% ipython --no-banner

In [1]: import numpy as np

In [2]: import numpy.linalg as la

In [3]: np.set_printoptions(precision=2, suppress=True, linewidth=160)

In [4]: M = np.load("arr.npy")

In [5]: M
Out[5]: 
array([[0., 0., 4.],
       [0., 0., 0.],
       [4., 0., 0.]])

In [6]: left, sig, vt = la.svd(M)

In [7]: sig
Out[7]: array([4., 4., 0.])

In [8]: out = left[:, :2] @ np.diag(sig[:2]) @ vt[:2]

In [9]: la.matrix_rank(out)
Out[9]: np.int64(2)

In [10]: np.abs(M - out).max()
Out[10]: np.float64(0.0)

In [11]: feats = np.load("out18.npy")

In [12]: feats
Out[12]: 
array([[13,  9, 13, 11],
       [ 9, 10,  9,  6],
       [13,  9, 13, 11],
       [11,  6, 11, 10]])

In [13]: out = np.array([[3, 0], [1, 0], [3, 1], [1, 0]])

In [14]: np.vstack([feats, out.T]).shape
Out[14]: (6, 4)

In [15]: la.matrix_rank(np.vstack([feats, out.T]))
Out[15]: np.int64(4)

In [16]: np.einsum("ij,ij->i", feats, feats)
Out[16]: array([540, 298, 540, 378])

In [17]: out @ feats
ValueError: matmul: Input operand 1 has a mismatch in its core dimension 0, with gufunc signature (n?,k),(k,m?)->(n?,m?) (size 4 is different from 2)


In [18]: mat = np.loadtxt("mat.csv", delimiter=",")

In [19]: mat
Out[19]: 
array([[  0.3 ,   1.53,   1.4 ,   1.9 ],
       [ -0.7 ,  -3.5 ,   1.7 ,  -2.3 ],
       [ -0.3 ,  -1.56,  -0.1 ,  -1.4 ],
       [  0.7 ,   3.51,   1.2 ,   2.2 ],
       [ -0.2 ,  -0.93,   0.  ,  -0.3 ],
       [ -1.2 ,  -6.03,  -1.3 ,   0.1 ],
       [  1.7 ,   8.49,   1.6 ,   0.2 ],
       [ -0.6 ,  -3.07,   1.7 ,  -0.4 ],
       [  0.6 ,   3.  ,  -0.5 ,   0.1 ],
       [ -0.6 ,  -3.  ,   0.6 ,   1.1 ],
       [ -0.2 ,  -0.96,  -1.8 ,  -0.6 ],
       [ -1.5 ,  -7.44,   1.1 ,  -0.9 ],
       [ -2.9 , -14.54,  -0.3 ,  -1.1 ],
       [  0.5 ,   2.43,   1.9 ,  -0.1 ],
       [  1.  ,   5.01,  -1.6 ,   0.4 ],
       [ -0.9 ,  -4.5 ,   0.3 ,  -0.9 ],
       [  0.  ,   0.02,   0.  ,  -1.1 ],
       [  1.3 ,   6.6 ,   0.9 ,  -0.8 ],
       [  1.3 ,   6.48,  -1.1 ,  -0.6 ],
       [ -0.5 ,  -2.42,  -0.6 ,  -0.2 ],
       [  0.3 ,   1.53,   0.7 ,   0.3 ],
       [  0.2 ,   1.08,   0.9 ,  -1.1 ],
       [  0.1 ,   0.46,   0.6 ,   0.4 ],
       [  0.2 ,   1.04,   0.4 ,   0.6 ],
       [ -1.6 ,  -8.03,   0.9 ,   0.5 ],
       [  0.6 ,   2.99,  -1.  ,   1.  ],
       [ -1.  ,  -5.02,  -0.4 ,   1.2 ],
       [  0.  ,   0.  ,   0.3 ,   1.5 ],
       [ -1.3 ,  -6.5 ,  -0.8 ,   0.  ]])

In [20]: # column 1 dominates

In [21]: round(la.norm(mat, "nuc"), 2)
Out[21]: np.float64(38.39)

In [22]: np.round(la.norm(mat, 1), 2), np.round(la.norm(mat, np.inf), 2)
Out[22]: (np.float64(111.67), np.float64(18.84))

In [23]: round(la.norm(mat[17], 1), 2), round(la.norm(mat[17], np.inf), 2)
Out[23]: (np.float64(9.6), np.float64(6.6))

In [24]: round(float(la.norm(mat[17] - mat[10])), 2)
Out[24]: 8.17

In [25]: round(la.norm(mat) ** 2 / la.norm(mat, 2) ** 2, 2)
Out[25]: np.float64(1.08)

In [26]: C2 = np.cov(mat, rowvar=False)

In [27]: np.corrcoef(mat.T)
Out[27]: 
array([[1.  , 1.  , 0.08, 0.23],
       [1.  , 1.  , 0.08, 0.23],
       [0.08, 0.08, 1.  , 0.01],
       [0.23, 0.23, 0.01, 1.  ]])

In [28]: np.polyfit(mat[:, 3], mat[:, 2], 1)
Out[28]: array([0.01, 0.23])

In [29]: C2.shape
Out[29]: (4, 4)

In [30]: np.argsort(-mat.std(axis=0).round(6), kind="stable")
Out[30]: array([1, 2, 3, 0])

In [31]: np.round(np.corrcoef(mat[:, 3], mat[:, 2])[0, 1], 2)
Out[31]: np.float64(0.01)

In [32]: D = la.norm(mat[:, None] - mat[None], axis=-1)

In [33]: D.mean(axis=1).argmax()
Out[33]: np.int64(12)

In [34]: (D + 1e9 * np.eye(29)).round(6).argmin(axis=1)
Out[34]: array([23,  7,  4,  0, 16, 28, 17,  9, 25,  7,  4, 24, 24, 20, 18,  7,  4, 18, 14,  2, 23, 16, 23, 22, 11,  8,  5, 22,  5])

In [35]: la.matrix_rank(D ** 2)
Out[35]: np.int64(6)

In [36]: D.shape
Out[36]: (29, 29)

In [37]: cent = 10 * np.array([[2.0, 1.2, 2.3], [1.1, 0.8, 0.7], [-0.6, 0.0, -0.2]])

In [38]: rng = np.random.default_rng(10)

In [39]: lab = rng.integers(0, 3, 19)

In [40]: arr = cent[lab] + rng.normal(size=(19, 3))

In [41]: arr
Out[41]: 
array([[-6.75, -0.81, -2.34],
       [-6.05, -0.97, -3.13],
       [20.31, 10.15, 22.82],
       [20.43, 11.01, 21.89],
       [-6.76,  0.65, -2.13],
       [-7.87, -0.42, -0.99],
       [11.98,  8.63,  6.76],
       [18.16, 12.17, 22.82],
       [-5.92,  1.54, -1.82],
       [11.28,  8.61,  6.74],
       [19.34, 11.26, 23.77],
       [20.5 , 11.51, 24.15],
       [11.18,  6.66,  7.61],
       [-6.14, -1.33, -1.48],
       [10.66,  7.61,  7.59],
       [-8.19, -1.28, -2.42],
       [20.25, 11.33, 22.  ],
       [ 9.95,  7.88,  7.68],
       [ 9.55,  5.92,  6.7 ]])

In [42]: Xc = arr - arr.mean(axis=0)

In [43]: left, sig, vt = la.svd(Xc, full_matrices=False)

In [44]: np.abs(vt[0]).argmax()
Out[44]: np.int64(0)

In [45]: np.abs(vt[-1])
Out[45]: array([0.43, 0.9 , 0.04])

In [46]: la.matrix_rank(Xc)
Out[46]: np.int64(3)

In [47]: np.round(Xc.mean(axis=0), 2) + 0
Out[47]: array([0., 0., 0.])

In [48]: out = arr / np.sqrt((arr ** 2).mean(axis=1, keepdims=True))

In [49]: la.matrix_rank(out) == la.matrix_rank(arr)
Out[49]: np.True_

In [50]: data = np.load("test12.npy")

In [51]: data
Out[51]: 
array([[ 1,  1,  0,  0],
       [-5, -3,  0,  0],
       [ 0,  0,  1,  1],
       [ 0,  0, -5, -3]])

In [52]: la.matrix_rank(data, rtol=0.1)
Out[52]: np.int64(2)

In [53]: round(la.norm(data, 2) / la.norm(data), 2)
Out[53]: np.float64(0.71)

In [54]: np.argsort(-la.norm(data, axis=0).round(6), kind="stable")[:3]
Out[54]: array([0, 2, 1])

In [55]: [round(float(x), 2) for x in la.svd(data, compute_uv=False)[:3]]
Out[55]: [5.99, 5.99, 0.33]

In [56]: np.abs(la.svd(data)[2][-1])
Out[56]: array([0.  , 0.  , 0.53, 0.85])

In [57]: P = np.triu(np.array([[-2, -2, -2, -3], [3, 1, 1, 3], [1, -3, -2, -2], [1, -2, -2, 1]]), 1) + np.eye(4)

In [58]: out = P @ data @ la.inv(P)

In [59]: np.round(la.det(out), 2)
Out[59]: np.float64(4.0)

In [60]: np.trace(out), np.trace(data)
Out[60]: (np.float64(-4.0), np.int64(-4))

In [61]: la.matrix_rank(out)
Out[61]: np.int64(4)

In [62]: P @ data - data @ P
Out[62]: 
array([[ 10.,   8.,  14.,   7.],
       [  0., -10., -21., -14.],
       [  0.,   0.,  10.,   8.],
       [  0.,   0.,   0., -10.]])

In [63]: lab = rng.permutation(4)

In [64]: lab
Out[64]: array([3, 2, 0, 1])

In [65]: out = data[lab][:, lab]

In [66]: np.allclose(out, data)
Out[66]: False

In [67]: np.trace(out)
Out[67]: np.int64(-4)

In [68]: np.round(la.det(out), 2), round(float(la.det(data[lab])), 2)
Out[68]: (np.float64(4.0), -4.0)

In [69]: q, Rm = la.qr(data)

In [70]: q.shape, Rm.shape
Out[70]: ((4, 4), (4, 4))

In [71]: Rm
Out[71]: 
array([[-5.1 , -3.14,  0.  ,  0.  ],
       [ 0.  ,  0.39,  0.  ,  0.  ],
       [ 0.  ,  0.  , -5.1 , -3.14],
       [ 0.  ,  0.  ,  0.  ,  0.39]])

In [72]: q @ Rm
Out[72]: 
array([[ 1.,  1.,  0.,  0.],
       [-5., -3.,  0.,  0.],
       [ 0.,  0.,  1.,  1.],
       [ 0.,  0., -5., -3.]])

In [73]: np.abs(np.diag(Rm))
Out[73]: array([5.1 , 0.39, 5.1 , 0.39])
